In [1]: import numpy as np

In [2]: from numpy import linalg as LA

In [3]: np.set_printoptions(precision=3, suppress=True, linewidth=100)

In [4]: basis = np.array([[-2, 2, 5, 0, 1, 1]])

In [5]: rng = np.random.default_rng(80)

In [6]: data = rng.normal(size=(29, 1)) @ basis + np.array([1, 2, 0, 6, 7, 4])

In [7]: data
Out[7]: 
array([[ -0.929,   3.929,   4.821,   6.   ,   7.964,   4.964],
       [  1.822,   1.178,  -2.056,   6.   ,   6.589,   3.589],
       [  2.161,   0.839,  -2.902,   6.   ,   6.42 ,   3.42 ],
       [  3.399,  -0.399,  -5.997,   6.   ,   5.801,   2.801],
       [  3.355,  -0.355,  -5.887,   6.   ,   5.823,   2.823],
       [ -4.106,   7.106,  12.765,   6.   ,   9.553,   6.553],
       [  0.734,   2.266,   0.665,   6.   ,   7.133,   4.133],
       [  0.776,   2.224,   0.561,   6.   ,   7.112,   4.112],
       [ -0.734,   3.734,   4.334,   6.   ,   7.867,   4.867],
       [  0.418,   2.582,   1.454,   6.   ,   7.291,   4.291],
       [  2.854,   0.146,  -4.634,   6.   ,   6.073,   3.073],
       [  2.972,   0.028,  -4.93 ,   6.   ,   6.014,   3.014],
       [  0.151,   2.849,   2.123,   6.   ,   7.425,   4.425],
       [  2.345,   0.655,  -3.364,   6.   ,   6.327,   3.327],
       [ -0.857,   3.857,   4.642,   6.   ,   7.928,   4.928],
       [  2.021,   0.979,  -2.552,   6.   ,   6.49 ,   3.49 ],
       [  2.836,   0.164,  -4.591,   6.   ,   6.082,   3.082],
       [  1.512,   1.488,  -1.279,   6.   ,   6.744,   3.744],
       [  2.65 ,   0.35 ,  -4.125,   6.   ,   6.175,   3.175],
       [  1.105,   1.895,  -0.262,   6.   ,   6.948,   3.948],
       [  5.169,  -2.169, -10.423,   6.   ,   4.915,   1.915],
       [  2.026,   0.974,  -2.564,   6.   ,   6.487,   3.487],
       [ -1.679,   4.679,   6.697,   6.   ,   8.339,   5.339],
       [  1.858,   1.142,  -2.145,   6.   ,   6.571,   3.571],
       [ -2.417,   5.417,   8.543,   6.   ,   8.709,   5.709],
       [ -3.092,   6.092,  10.23 ,   6.   ,   9.046,   6.046],
       [  1.916,   1.084,  -2.29 ,   6.   ,   6.542,   3.542],
       [ -0.797,   3.797,   4.492,   6.   ,   7.898,   4.898],
       [  1.925,   1.075,  -2.312,   6.   ,   6.538,   3.538]])

In [8]: x = np.array([0, 8, -1, 7, 6, -6])

In [9]: (data @ x).argmax()
Out[9]: np.int64(5)

In [10]: round(float(np.abs(data).max()), 3)
Out[10]: 12.765

In [11]: data.sum(axis=0)
Out[11]: array([ 29.394,  57.606,  -0.986, 174.   , 202.803, 115.803])

In [12]: np.count_nonzero(data)
Out[12]: np.int64(174)

In [13]: round(float(LA.norm(data)), 3)
Out[13]: 64.653

In [14]: left, sig, vt = LA.svd(data)

In [15]: sig.round(3) + 0
Out[15]: array([56.06 , 32.207,  0.   ,  0.   ,  0.   ,  0.   ])

In [16]: M2 = left[:, :2] @ np.diag(sig[:2]) @ vt[:2]

In [17]: round(float(LA.norm(data - M2) / LA.norm(data)), 3)
Out[17]: 0.0

In [18]: W0 = np.load("out8.npy")

In [19]: W0
Out[19]: 
array([[-5.413,  0.165,  1.306,  4.517,  2.479,  5.086,  3.047, -0.39 ,  4.312, -0.144, -2.118],
       [-9.471,  0.49 ,  0.226,  6.37 ,  0.392,  9.988,  3.632, -6.299,  5.714, -0.532, -9.501],
       [-3.978,  0.399, -1.43 ,  1.365, -1.798,  3.401,  2.674, -3.825,  1.634, -0.118, -4.762],
       [ 1.305, -0.347,  0.733, -0.225,  1.135, -1.302, -0.521,  1.778, -0.245, -0.014,  2.117],
       [ 4.733,  0.353, -2.884, -4.74 , -2.797, -6.966,  1.682,  2.808, -3.824,  0.944,  4.996],
       [-7.303,  0.58 , -1.387,  3.748, -0.669,  5.885,  5.267, -3.976,  3.842, -0.186, -5.646],
       [-4.78 ,  0.315, -0.107,  2.777, -0.851,  5.098,  1.311, -4.014,  2.493, -0.4  , -5.551],
       [-1.265,  1.033, -3.539, -1.377, -2.49 , -2.384,  6.477,  0.771, -0.229,  0.653,  1.513],
       [-2.386,  0.645, -1.767,  0.887,  0.361, -0.513,  6.158,  2.139,  1.937,  0.443,  2.683],
       [ 1.276,  1.024, -5.614, -5.191, -7.565, -3.774,  2.83 , -4.368, -4.054,  0.089, -3.392],
       [ 7.381, -0.68 ,  1.132, -4.058,  1.089, -7.447, -3.399,  5.901, -3.694,  0.458,  8.191],
       [-4.51 ,  0.287, -0.29 ,  2.675, -0.681,  4.869,  1.347, -4.06 ,  2.299, -0.492, -5.63 ],
       [-6.143,  0.956, -3.182,  1.389, -3.312,  4.216,  5.714, -5.33 ,  2.05 , -0.142, -6.568],
       [-1.481,  0.653, -3.296, -1.786, -4.897,  0.606,  1.448, -4.897, -1.259,  0.021, -5.428],
       [ 1.652, -0.759,  3.19 ,  1.077,  2.884,  1.01 , -4.27 ,  1.443,  0.196, -0.274,  0.956],
       [ 0.535,  0.226, -0.894, -1.53 , -3.571,  1.162, -3.74 , -5.344, -2.029, -0.616, -6.23 ],
       [ 3.367, -1.144,  5.653,  1.912,  6.181,  0.205, -6.837,  4.546,  0.498, -0.356,  4.434],
       [-0.527,  0.443, -2.432, -1.41 , -1.641, -1.968,  3.869,  0.501, -0.426,  0.282,  1.241],
       [-0.139,  0.635, -2.756, -1.569, -1.238, -3.598,  5.807,  2.431, -0.217,  0.725,  3.769],
       [ 0.487,  0.085, -0.935, -0.411,  0.926, -2.893,  4.042,  3.966,  0.446,  0.728,  5.127],
       [-4.612,  0.905, -3.251,  0.317, -3.851,  2.889,  4.338, -5.263,  0.918, -0.099, -6.075]])

In [20]: M2 = np.c_[W0[:, :2] @ np.array([[1, 0], [2, 1]]), np.array([1, 8, 4, 5, 9, -6, -1, 2, 3, -4, 6, -8, 7, 9, -9, 0, -3, 3, 9, 9, -8])]

In [21]: M2
Out[21]: 
array([[-5.083,  0.165,  1.   ],
       [-8.491,  0.49 ,  8.   ],
       [-3.18 ,  0.399,  4.   ],
       [ 0.611, -0.347,  5.   ],
       [ 5.439,  0.353,  9.   ],
       [-6.143,  0.58 , -6.   ],
       [-4.15 ,  0.315, -1.   ],
       [ 0.801,  1.033,  2.   ],
       [-1.096,  0.645,  3.   ],
       [ 3.324,  1.024, -4.   ],
       [ 6.021, -0.68 ,  6.   ],
       [-3.936,  0.287, -8.   ],
       [-4.231,  0.956,  7.   ],
       [-0.175,  0.653,  9.   ],
       [ 0.134, -0.759, -9.   ],
       [ 0.987,  0.226,  0.   ],
       [ 1.079, -1.144, -3.   ],
       [ 0.359,  0.443,  3.   ],
       [ 1.131,  0.635,  9.   ],
       [ 0.657,  0.085,  9.   ],
       [-2.802,  0.905, -8.   ]])

In [22]: np.round(LA.lstsq(W0, M2[:, 0])[0], 3) + 0
Out[22]: array([1., 2., 0., 0., 0., 0., 0., 0., 0., 0., 0.])

In [23]: LA.matrix_rank(np.c_[W0, M2])
Out[23]: np.int64(12)

In [24]: LA.matrix_rank(M2)
Out[24]: np.int64(3)

In [25]: rk = LA.matrix_rank(data)

In [26]: rk
Out[26]: np.int64(2)

In [27]: ns = LA.svd(data)[2][rk:].T

In [28]: [int(LA.matrix_rank(np.delete(data, i, axis=0))) for i in range(29)]
Out[28]: 
[2,
 2,
 2,
 2,
 2,
 2,
 2,
 2,
 2,
 2,
 2,
 2,
 2,
 2,
 2,
 2,
 2,
 2,
 2,
 2,
 2,
 2,
 2,
 2,
 2,
 2,
 2,
 2,
 2]

In [29]: LA.matrix_rank(data.T @ data), LA.matrix_rank(data @ data.T)
Out[29]: (np.int64(2), np.int64(2))
